% python3 -q
>>> import numpy as np
>>> import numpy.linalg as la
>>> np.set_printoptions(suppress=True, linewidth=200)
>>> rd = lambda a: np.round(a, 1) + 0
>>> data = np.load("m.npy")
>>> print(rd(data))
[[ 1.8  0.1  1.7  2.9]
 [12.6 -5.3 17.9 11. ]
 [ 3.6 -0.8  4.4  4.2]
 [-3.2  2.6 -5.9 -0.9]
 [ 2.9 -0.5  3.4  3.7]
 [ 3.  -0.5  3.5  3.7]
 [-1.3  1.7 -3.   0.5]
 [-1.5  1.8 -3.3  0.4]
 [ 2.7 -0.3  3.   3.5]
 [ 3.8 -0.9  4.7  4.3]
 [ 5.6 -1.8  7.5  5.7]
 [-1.6  1.8 -3.4  0.3]
 [ 1.4  0.3  1.2  2.6]
 [ 3.2 -0.6  3.8  3.9]
 [-0.7  1.4 -2.1  0.9]
 [-1.9  2.  -3.9  0.1]
 [ 5.2 -1.6  6.8  5.4]
 [-0.1  1.1 -1.2  1.4]
 [-0.2  1.1 -1.4  1.3]
 [ 0.4  0.8 -0.4  1.8]
 [ 1.5  0.2  1.3  2.7]]
>>> r0 = np.array([0, 2])
>>> print(rd(np.cross(data[19, :3], data[13, :3])))
[ 2.8 -2.8 -2.8]
>>> print(rd(np.convolve(data[19], r0)))
[ 0.   0.8  1.6 -0.8  3.6]
>>> th = np.radians(135)
>>> Rm = np.eye(4)
>>> Rm[3, 3] = Rm[0, 0] = np.cos(th)
>>> Rm[3, 0], Rm[0, 3] = -np.sin(th), np.sin(th)
>>> print(rd(Rm))
[[-0.7  0.   0.   0.7]
 [ 0.   1.   0.   0. ]
 [ 0.   0.   1.   0. ]
 [-0.7  0.   0.  -0.7]]
>>> B = data @ Rm.T
>>> print(rd(B))
[[  0.7   0.1   1.7  -3.3]
 [ -1.2  -5.3  17.9 -16.7]
 [  0.4  -0.8   4.4  -5.6]
 [  1.6   2.6  -5.9   3. ]
 [  0.5  -0.5   3.4  -4.7]
 [  0.5  -0.5   3.5  -4.7]
 [  1.3   1.7  -3.    0.6]
 [  1.3   1.8  -3.3   0.8]
 [  0.6  -0.3   3.   -4.4]
 [  0.4  -0.9   4.7  -5.7]
 [  0.1  -1.8   7.5  -8. ]
 [  1.3   1.8  -3.4   0.9]
 [  0.8   0.3   1.2  -2.8]
 [  0.5  -0.6   3.8  -5. ]
 [  1.2   1.4  -2.1  -0.1]
 [  1.4   2.   -3.9   1.3]
 [  0.1  -1.6   6.8  -7.5]
 [  1.1   1.1  -1.2  -0.9]
 [  1.1   1.1  -1.4  -0.8]
 [  1.    0.8  -0.4  -1.5]
 [  0.8   0.2   1.3  -3. ]]
>>> print(rd(la.det(Rm)), rd(np.trace(Rm)))
1.0 0.6
>>> print(rd(la.svd(data, compute_uv=False)), rd(la.svd(B, compute_uv=False)))
[34.8  8.3  0.   0. ] [34.8  8.3  0.   0. ]
